$ python3 -q
>>> import numpy as np
>>> from numpy import linalg as LA
>>> np.set_printoptions(precision=4, suppress=True, linewidth=140)
>>> data = np.loadtxt("data.csv", delimiter=",")
>>> print(data)
[[-0.4996 -0.6518  0.4543  0.3043 -0.1629]
 [ 0.333  -0.7499 -0.3986 -0.353   0.2081]
 [-0.6661  0.0882 -0.2168 -0.6824 -0.1893]
 [ 0.2914  0.0192  0.7663 -0.5592  0.1219]
 [-0.333   0.0684  0.024   0.0661  0.9378]]
>>> # orthonormal columns
>>> A2 = LA.inv(data)
>>> A2
array([[-0.4996,  0.333 , -0.6661,  0.2914, -0.333 ],
       [-0.6518, -0.7499,  0.0882,  0.0192,  0.0684],
       [ 0.4543, -0.3986, -0.2168,  0.7663,  0.024 ],
       [ 0.3043, -0.353 , -0.6824, -0.5592,  0.0661],
       [-0.1629,  0.2081, -0.1893,  0.1219,  0.9378]])
>>> LA.inv(A2)
array([[-0.4996, -0.6518,  0.4543,  0.3043, -0.1629],
       [ 0.333 , -0.7499, -0.3986, -0.353 ,  0.2081],
       [-0.6661,  0.0882, -0.2168, -0.6824, -0.1893],
       [ 0.2914,  0.0192,  0.7663, -0.5592,  0.1219],
       [-0.333 ,  0.0684,  0.024 ,  0.0661,  0.9378]])
>>> np.allclose(A2, data.T)
True
>>> round(float(LA.cond(data)), 4)
1.0
>>> np.round(LA.slogdet(data)[0], 4)
np.float64(1.0)
>>> X = np.load("sample16.npy")
>>> print(X)
[[-1.  0.  1.]
 [ 0.  2.  2.]
 [ 0.  0.  0.]]
>>> left, sig, Vh = LA.svd(X)
>>> print(np.argmax(sig[:-1] / (sig[1:] + 1e-6)) + 1)
2
>>> A2 = left[:, :2] @ np.diag(sig[:2]) @ Vh[:2]
>>> LA.matrix_rank(X, rtol=0.05)
np.int64(2)
>>> round(np.abs(X - A2).max(), 4)
np.float64(0.0)
>>> left, sig, Vh = LA.svd(X)
>>> vecs = Vh[:(sig > 1e-8).sum()]
>>> rng = np.random.default_rng(831)
>>> x0 = X[2] + 2 * X[0] + rng.integers(2) * np.eye(3)[2]
>>> print(x0)
[-2.  0.  2.]
>>> LA.matrix_rank(np.vstack([X, x0]))
np.int64(2)
>>> vecs.T @ vecs
array([[ 0.6667,  0.3333, -0.3333],
       [ 0.3333,  0.6667,  0.3333],
       [-0.3333,  0.3333,  0.6667]])
>>> np.allclose(vecs.T @ vecs @ x0, x0)
True
>>> Q, _ = LA.qr(np.array([[0.1], [0.6], [-0.5], [-2.0], [-0.3]]))
>>> A = Q @ Q.T
>>> A
array([[ 0.0021,  0.0127, -0.0106, -0.0425, -0.0064],
       [ 0.0127,  0.0764, -0.0637, -0.2548, -0.0382],
       [-0.0106, -0.0637,  0.0531,  0.2123,  0.0318],
       [-0.0425, -0.2548,  0.2123,  0.8493,  0.1274],
       [-0.0064, -0.0382,  0.0318,  0.1274,  0.0191]])
>>> ev, vecs = LA.eigh(A)
>>> x0 = np.array([3, 1, 1, 0, 4])
>>> round(x0 @ A @ x0, 4)
np.float64(0.1359)
>>> (np.sign(vecs[:, -1].round(6)) == np.sign(vecs[0, -1].round(6))).astype(int)
array([1, 1, 0, 0, 0])
>>> round(float(np.abs(A).sum(axis=1).max()), 4), round(float(np.abs(ev).max()), 4)
(1.4862, 1.0)
>>> left, sig, Vh = LA.svd(A)
>>> print(np.argmax(sig[:-1] / (sig[1:] + 1e-6)) + 1)
1
>>> A2 = left[:, :1] @ np.diag(sig[:1]) @ Vh[:1]
>>> A2
array([[ 0.0021,  0.0127, -0.0106, -0.0425, -0.0064],
       [ 0.0127,  0.0764, -0.0637, -0.2548, -0.0382],
       [-0.0106, -0.0637,  0.0531,  0.2123,  0.0318],
       [-0.0425, -0.2548,  0.2123,  0.8493,  0.1274],
       [-0.0064, -0.0382,  0.0318,  0.1274,  0.0191]])
>>> LA.matrix_rank(A2)
np.int64(1)
>>> ev, vecs = LA.eigh(A2)
>>> np.round(LA.svd(A2, compute_uv=False), 4) + 0
array([1., 0., 0., 0., 0.])
>>> np.unique(ev.round(6) + 0, return_counts=True)[1]
array([4, 1])
>>> np.round(vecs.T @ A2 @ vecs, 4) + 0
array([[0., 0., 0., 0., 0.],
       [0., 0., 0., 0., 0.],
       [0., 0., 0., 0., 0.],
       [0., 0., 0., 0., 0.],
       [0., 0., 0., 0., 1.]])
>>> np.round(vecs.T @ vecs, 4) + 0
array([[1., 0., 0., 0., 0.],
       [0., 1., 0., 0., 0.],
       [0., 0., 1., 0., 0.],
       [0., 0., 0., 1., 0.],
       [0., 0., 0., 0., 1.]])
>>> np.abs(vecs[:, -1])
array([0.0461, 0.2765, 0.2304, 0.9216, 0.1382])
>>> print(round(ev.sum(), 4), round(float(np.trace(A2)), 4))
1.0 1.0
>>> np.abs(vecs[:, -1]).round(6).argmax()
np.int64(3)
>>> (ev > 1e-8).sum(), (ev < -1e-8).sum()
(np.int64(1), np.int64(0))
>>> left, sig, Vh = LA.svd(A)
>>> vecs = Vh[:(sig > 1e-8).sum()]
>>> x0 = A[3] + 5 * A[4] + rng.integers(2) * np.eye(5)[4]
>>> print(x0)
[-0.0743 -0.4459  0.3715  1.4862  1.2229]
>>> round(LA.norm(x0 - vecs.T @ vecs @ x0), 4)
np.float64(0.9904)
>>> A2 = np.array([[3, 8, 3, -3], [6, -2, 0, 7], [5, 8, -4, 6], [-7, 1, -1, -8]])
>>> feats = A2.T @ A2
>>> feats
array([[119,  45,  -4, 119],
       [ 45, 133,  -9,   2],
       [ -4,  -9,  26, -25],
       [119,   2, -25, 158]])
>>> # symmetric
>>> A2 = feats[0, 0] * feats[1:] - np.outer(feats[1:, 0], feats[0])
>>> A2
array([[    0, 13802,  -891, -5117],
       [    0,  -891,  3078, -2499],
       [    0, -5117, -2499,  4641]])
>>> print(np.flatnonzero(~A2.round(6).any(axis=1)))
[]
>>> feats[:, 0] / feats[0, 0]
array([ 1.    ,  0.3782, -0.0336,  1.    ])
>>> round(LA.norm(A2, 2) / LA.norm(A2), 4)
np.float64(0.9483)
>>> print(np.argsort(-LA.norm(A2, axis=0).round(6), kind="stable")[:3])
[1 3 2]
>>> LA.matrix_rank(A2, rtol=0.1)
np.int64(2)
>>> ev, vecs = LA.eigh(feats)
>>> x0 = np.array([0, -1, 2, -1])
>>> (np.sign(vecs[:, -1].round(6)) == np.sign(vecs[0, -1].round(6))).astype(int)
array([1, 1, 0, 1])
>>> np.round(x0 @ feats @ x0 / (x0 @ x0), 4), round(ev[0], 4), np.round(ev[-1], 4)
(np.float64(89.1667), np.float64(0.2344), np.float64(268.51))
>>> vecs * np.abs(ev) @ vecs.T
array([[119.,  45.,  -4., 119.],
       [ 45., 133.,  -9.,   2.],
       [ -4.,  -9.,  26., -25.],
       [119.,   2., -25., 158.]])
>>> print(np.abs(feats).sum(axis=1).max(), np.round(np.abs(ev).max(), 4))
304 268.51
>>> np.einsum("ii->", feats)
np.int64(436)
>>> print(np.round(LA.det(feats.T), 4))
275625.0
>>> np.kron(np.eye(2, dtype=int), feats)
array([[119,  45,  -4, 119,   0,   0,   0,   0],
       [ 45, 133,  -9,   2,   0,   0,   0,   0],
       [ -4,  -9,  26, -25,   0,   0,   0,   0],
       [119,   2, -25, 158,   0,   0,   0,   0],
       [  0,   0,   0,   0, 119,  45,  -4, 119],
       [  0,   0,   0,   0,  45, 133,  -9,   2],
       [  0,   0,   0,   0,  -4,  -9,  26, -25],
       [  0,   0,   0,   0, 119,   2, -25, 158]])
>>> round(LA.eigvals(feats).sum().real, 4)
np.float64(436.0)
>>> np.einsum("ij,ji->", feats, feats)
np.int64(91314)
